$ python -q
>>> import numpy as np
>>> from numpy import linalg as LA
>>> np.set_printoptions(precision=2, suppress=True, linewidth=100)
>>> m1 = np.load("a.npy")
>>> m1
array([[  3,   0,   2],
       [ 11,   5,   9],
       [  9,  -3,  10],
       [  2,   3,  18],
       [ -6,   3,  26],
       [-15,  10,  29],
       [-21,  14,  22],
       [-12,   8,  19],
       [-19,   2,  18],
       [-10,  -5,  11],
       [ -9,   4,  19],
       [-15,  -3,  28],
       [-20,   3,  22],
       [-11,  12,  29],
       [ -5,   6,  33],
       [ -9,   8,  42],
       [ -2,  15,  44],
       [ -3,  15,  38],
       [  0,  24,  30],
       [ -5,  30,  31]])
>>> cov = np.cov(m1, rowvar=False)
>>> m1.std(axis=0)
array([ 8.82,  8.67, 10.86])
>>> print(np.round(np.corrcoef(m1[:, 0], m1[:, 1])[0, 1], 2))
0.01
>>> cov.shape
(3, 3)
>>> print(np.argsort(-m1.std(axis=0).round(6), kind="stable"))
[2 0 1]
>>> np.argwhere(np.triu(np.abs(np.corrcoef(m1.T)) > 0.8, 1))
array([], shape=(0, 2), dtype=int64)
>>> A2 = np.c_[m1[:, :1] @ np.array([[-4]]), np.array([1, 3, 3, 1, 0, 0, 2, 2, 0, 2, 1, 2, 1, 1, 0, 0, 1, 0, 2, 0])]
>>> A2
array([[-12,   1],
       [-44,   3],
       [-36,   3],
       [ -8,   1],
       [ 24,   0],
       [ 60,   0],
       [ 84,   2],
       [ 48,   2],
       [ 76,   0],
       [ 40,   2],
       [ 36,   1],
       [ 60,   2],
       [ 80,   1],
       [ 44,   1],
       [ 20,   0],
       [ 36,   0],
       [  8,   1],
       [ 12,   0],
       [  0,   2],
       [ 20,   0]])
>>> np.round(LA.norm(A2 - m1 @ LA.lstsq(m1, A2)[0], axis=0), 2) + 0
array([0.  , 5.57])
>>> np.round(LA.lstsq(m1, A2[:, 0])[0], 2) + 0
array([-4.,  0.,  0.])
>>> LA.norm(LA.qr(m1)[0].T @ A2, axis=0) ** 2 / ((A2 ** 2).sum(axis=0) + 1e-12)
array([1.  , 0.29])
>>> print(LA.matrix_rank(A2))
2
>>> proj = m1 @ LA.solve(m1.T @ m1, m1.T)
>>> print(np.round(LA.eigvalsh(proj), 2) + 0)
[0. 0. 0. 0. 0. 0. 0. 0. 0. 0. 0. 0. 0. 0. 0. 0. 0. 1. 1. 1.]
>>> np.allclose(proj @ proj, proj)
True
>>> idx = m1[:, 1] > np.median(m1[:, 1])
>>> r0 = m1[idx].mean(axis=0) - m1[~idx].mean(axis=0)
>>> r0
array([-2.9, 13.3, 15.4])
>>> x0 = np.array([1, 1, -1])
>>> target = m1 @ x0
>>> try:
...     LA.solve(m1, target)
... except LA.LinAlgError as e:
...     print("failed:", e)
... 
failed: Last 2 dimensions of the array must be square
>>> LA.solve(m1.T @ m1, m1.T @ target)
array([ 1.,  1., -1.])
>>> target
array([  1,   7,  -4, -13, -29, -34, -29, -23, -35, -26, -24, -46, -39, -28, -32, -43, -31, -26,
        -6,  -6])
>>> np.round(LA.pinv(m1) @ m1, 2) + 0
array([[1., 0., 0.],
       [0., 1., 0.],
       [0., 0., 1.]])
>>> rng = np.random.default_rng(23)
>>> target = target + 0.3 * rng.normal(size=20)
>>> target
array([  1.17,   7.07,  -4.02, -13.7 , -28.87, -34.64, -28.73, -22.82, -34.75, -25.75, -23.91,
       -46.16, -39.09, -27.55, -32.17, -43.07, -31.22, -26.16,  -6.09,  -5.92])
>>> coef, *_ = LA.lstsq(m1, target)
>>> coef.round()
array([ 1.,  1., -1.])
>>> coef
array([ 0.99,  1.01, -1.01])
>>> round(LA.norm(target - m1 @ coef), 2)
np.float64(1.15)
>>> np.round(m1.T @ (target - m1 @ coef), 2) + 0
array([0., 0., 0.])
>>> E = np.load("data.npy")
>>> E
array([[ 4,  4, 20],
       [ 6,  2, 30],
       [ 4,  1, 20]])
>>> # column 2 is much longer than the rest
>>> left, sig, vt = LA.svd(E)
>>> sig.round(2) + 0
array([42.23,  2.43,  0.  ])
>>> A2 = left[:, :2] @ np.diag(sig[:2]) @ vt[:2]
>>> LA.matrix_rank(E, rtol=0.05)
np.int64(2)
>>> print(round(LA.norm(E - A2, 2), 2), round(float(sig[2]), 2))
0.0 0.0
>>> idx = rng.permutation(3)
>>> idx
array([0, 2, 1])
>>> A2 = E[idx][:, idx]
>>> np.diag(A2)
array([ 4, 20,  2])
>>> round(float(LA.det(A2)), 2), round(float(LA.det(E[idx])), 2)
(-0.0, 0.0)
>>> np.round(np.sort(np.abs(LA.eigvals(A2))), 2) + 0
array([ 0.  ,  0.23, 26.23])
>>> C = np.array([[2, 0, 2], [2, 2, 2], [2, 1, 1]])
>>> X = (rng.random((19, 3)) < 0.25) @ C
>>> print(X)
[[2 1 1]
 [0 0 0]
 [0 0 0]
 [0 0 0]
 [4 2 4]
 [0 0 0]
 [2 0 2]
 [0 0 0]
 [2 2 2]
 [0 0 0]
 [2 1 1]
 [2 1 1]
 [0 0 0]
 [0 0 0]
 [4 2 4]
 [2 2 2]
 [0 0 0]
 [2 1 1]
 [0 0 0]]
>>> # rows 1 and 2 are equal
>>> Xs = X - X.mean(axis=0)
>>> left, sig, vt = LA.svd(Xs, full_matrices=False)
>>> np.abs(vt[-1])
array([0.73, 0.25, 0.63])
>>> np.abs(vt[0]).argmax()
np.int64(0)
>>> vt[0] * np.sign(vt[0, np.abs(vt[0]).argmax()])
array([0.68, 0.37, 0.64])
>>> round(float((sig ** 2).sum() ** 2 / (sig ** 4).sum()), 2)
1.11
>>> LA.matrix_rank(Xs)
np.int64(3)
>>> sig ** 2 / (sig ** 2).sum()
array([0.95, 0.03, 0.02])
>>> np.round(Xs.mean(axis=0), 2) + 0
array([0., 0., 0.])
>>> W0 = np.load("run19.npy")
>>> W0
array([[ 1,  0, -3],
       [ 0, -3,  0],
       [ 1, -6, -3]])
>>> left, sig, vt = LA.svd(W0)
>>> evecs = vt[:(sig > 1e-8).sum()]
>>> x0 = W0[0] + 4 * W0[2] + rng.integers(2) * np.eye(3)[1]
>>> x0
array([  5., -23., -15.])
>>> print(LA.matrix_rank(np.vstack([W0, x0])))
2
>>> round(float(LA.norm(W0, 2) / LA.norm(W0)), 2)
0.92
>>> [round(float(x), 2) for x in LA.svd(W0, compute_uv=False)[:3]]
[7.43, 3.13, 0.0]
>>> np.argsort(-LA.norm(W0, axis=0).round(6), kind="stable")[:3]
array([1, 2, 0])
>>> w1 = np.array([[-5, 2, 1], [-2, 1, -4], [0, 1, 2]])
>>> coef = np.array([5, 3, 7])
>>> act = np.maximum(W0 @ w1 + coef, 0)
>>> act
array([[ 0,  2,  2],
       [11,  0, 19],
       [12,  0, 26]])
>>> (act > 0).mean(axis=0)
array([0.67, 0.33, 1.  ])
>>> LA.matrix_rank(act)
np.int64(3)
>>> C = np.array([[-4, 1], [7, 9], [1, -4]])
>>> print((act @ C).round(6).argmax(axis=1))
[0 0 0]
>>> w1 @ C
array([[35,  9],
       [11, 23],
       [ 9,  1]])
>>> act @ C
array([[ 16,  10],
       [-25, -65],
       [-22, -92]])
>>> F = np.load("x.npy")
>>> F
array([[ 8.,  7., -5.],
       [ 6.,  6.,  2.],
       [ 0.,  0.,  1.]])
>>> x0 = np.array([-5, -4, 7])
>>> h1 = np.maximum(F @ x0, 0)
>>> print(F.T @ h1)
[0. 0. 7.]
>>> print(np.tanh(F @ x0))
[-1. -1.  1.]
>>> F * (h1 > 1e-9)[:, None]
array([[ 0.,  0., -0.],
       [ 0.,  0.,  0.],
       [ 0.,  0.,  1.]])
>>> h1
array([0., 0., 7.])
>>> th = np.radians(167)
>>> R = np.eye(3)
>>> R[0, 0] = R[1, 1] = np.cos(th)
>>> R[0, 1], R[1, 0] = -np.sin(th), np.sin(th)
>>> R
array([[-0.97, -0.22,  0.  ],
       [ 0.22, -0.97,  0.  ],
       [ 0.  ,  0.  ,  1.  ]])
>>> A2 = F @ R.T
>>> LA.svd(F, compute_uv=False), LA.svd(A2, compute_uv=False)
(array([13.89,  4.71,  0.09]), array([13.89,  4.71,  0.09]))
>>> np.allclose(LA.norm(F, axis=1), LA.norm(A2, axis=1))
True
>>> print(np.allclose(F @ F.T, A2 @ A2.T))
True
>>> print(A2)
[[-9.37 -5.02 -5.  ]
 [-7.2  -4.5   2.  ]
 [ 0.    0.    1.  ]]
>>> A2 = F / np.sqrt((F ** 2).mean(axis=1, keepdims=True))
>>> F - F.mean(axis=1, keepdims=True)
array([[ 4.67,  3.67, -8.33],
       [ 1.33,  1.33, -2.67],
       [-0.33, -0.33,  0.67]])
>>> LA.matrix_rank(F - F.mean(axis=1, keepdims=True))
np.int64(2)
>>> A2[0]
array([ 1.18,  1.03, -0.74])
>>> print(LA.norm(A2, axis=1))
[1.73 1.73 1.73]
>>> LA.matrix_rank(A2) == LA.matrix_rank(F)
np.True_
>>> J = np.loadtxt("case16.csv", delimiter=",")
>>> J
array([[ 1.17, -1.16,  9.86],
       [-1.06,  1.35, -9.85],
       [ 1.71, -0.3 ,  9.85],
       [-0.78,  1.77, -9.81],
       [-4.79, -8.42,  2.49],
       [-4.28, -4.4 , -7.89],
       [ 0.51,  3.67, -9.29],
       [-3.23, -2.33, -9.17],
       [-5.45, -8.25, -1.48],
       [ 2.04,  0.24,  9.79],
       [-1.59, -5.13,  8.43],
       [ 5.01,  6.11,  6.12],
       [ 2.83,  6.65, -6.91],
       [-1.51,  0.63, -9.87],
       [ 4.78,  8.41, -2.52],
       [-3.76, -7.62,  5.27],
       [-5.28, -8.49,  0.18],
       [-4.28, -8.08,  4.06],
       [-4.34, -4.54, -7.78],
       [ 4.76,  8.4 , -2.62]])
>>> left, sig, vt = LA.svd(J)
>>> np.argmax(sig[:-1] / (sig[1:] + 1e-6)) + 1
np.int64(2)
>>> A2 = left[:, :2] @ np.diag(sig[:2]) @ vt[:2]
>>> LA.matrix_rank(A2)
np.int64(2)
>>> np.round(np.abs(J - A2).max(), 2)
np.float64(0.0)
>>> np.allclose(J[:-1].T @ LA.lstsq(J[:-1].T, J[-1])[0], J[-1])
True
>>> J @ LA.pinv(J) @ J
array([[ 1.17, -1.16,  9.86],
       [-1.06,  1.35, -9.85],
       [ 1.71, -0.3 ,  9.85],
       [-0.78,  1.77, -9.81],
       [-4.79, -8.42,  2.49],
       [-4.28, -4.4 , -7.89],
       [ 0.51,  3.67, -9.29],
       [-3.23, -2.33, -9.17],
       [-5.45, -8.25, -1.48],
       [ 2.04,  0.24,  9.79],
       [-1.59, -5.13,  8.43],
       [ 5.01,  6.11,  6.12],
       [ 2.83,  6.65, -6.91],
       [-1.51,  0.63, -9.87],
       [ 4.78,  8.41, -2.52],
       [-3.76, -7.62,  5.27],
       [-5.28, -8.49,  0.18],
       [-4.28, -8.08,  4.06],
       [-4.34, -4.54, -7.78],
       [ 4.76,  8.4 , -2.62]])
>>> print(LA.lstsq(J[:-1].T, J[-1])[2])
2
>>> np.abs(np.diag(LA.qr(J)[1])) > 1e-9
array([ True,  True, False])
>>> np.unique(J.round(6), axis=0).shape
(20, 3)
>>> d = LA.norm(X[:, None] - X[None], axis=-1)
>>> np.flatnonzero(d[10] < d.mean() / 2)
array([ 0, 10, 11, 17])
>>> (d + 1e9 * np.eye(19)).round(6).argmin(axis=1)
array([10,  2,  1,  1, 14,  1,  0,  1, 15,  1,  0,  0,  1,  1,  4,  8,  1,  0,  1])
>>> LA.matrix_rank(d ** 2)
np.int64(5)
>>> LA.norm(X, axis=1)
array([2.45, 0.  , 0.  , 0.  , 6.  , 0.  , 2.83, 0.  , 3.46, 0.  , 2.45, 2.45, 0.  , 0.  , 6.  ,
       3.46, 0.  , 2.45, 0.  ])
>>> np.unravel_index(d.round(6).argmax(), d.shape)
(np.int64(1), np.int64(4))
>>> Xs = J - J.mean(axis=0)
>>> evecs = LA.svd(Xs)[2][:2]
>>> A2 = Xs - Xs @ evecs.T @ evecs
>>> np.round(A2.std(axis=0), 2) + 0
array([0., 0., 0.])
>>> np.round(np.cov(Xs @ evecs.T, rowvar=False), 2) + 0
array([[60.42,  0.  ],
       [ 0.  , 41.65]])
>>> (Xs @ evecs.T).std(axis=0)
array([7.58, 6.29])
>>> round(LA.norm(A2) / LA.norm(Xs), 2)
np.float64(0.0)
>>> d = LA.norm(J[:, None] - J[None], axis=-1)
>>> d.shape
(20, 20)
>>> print(np.flatnonzero(d[2] < d.mean() / 2))
[ 0  2  9 10]
>>> LA.norm(J, axis=1)
array([10., 10., 10., 10., 10., 10., 10., 10., 10., 10., 10., 10., 10., 10., 10., 10., 10., 10.,
       10., 10.])
>>> LA.matrix_rank(d ** 2)
np.int64(3)
>>> np.unravel_index(d.round(6).argmax(), d.shape)
(np.int64(4), np.int64(14))
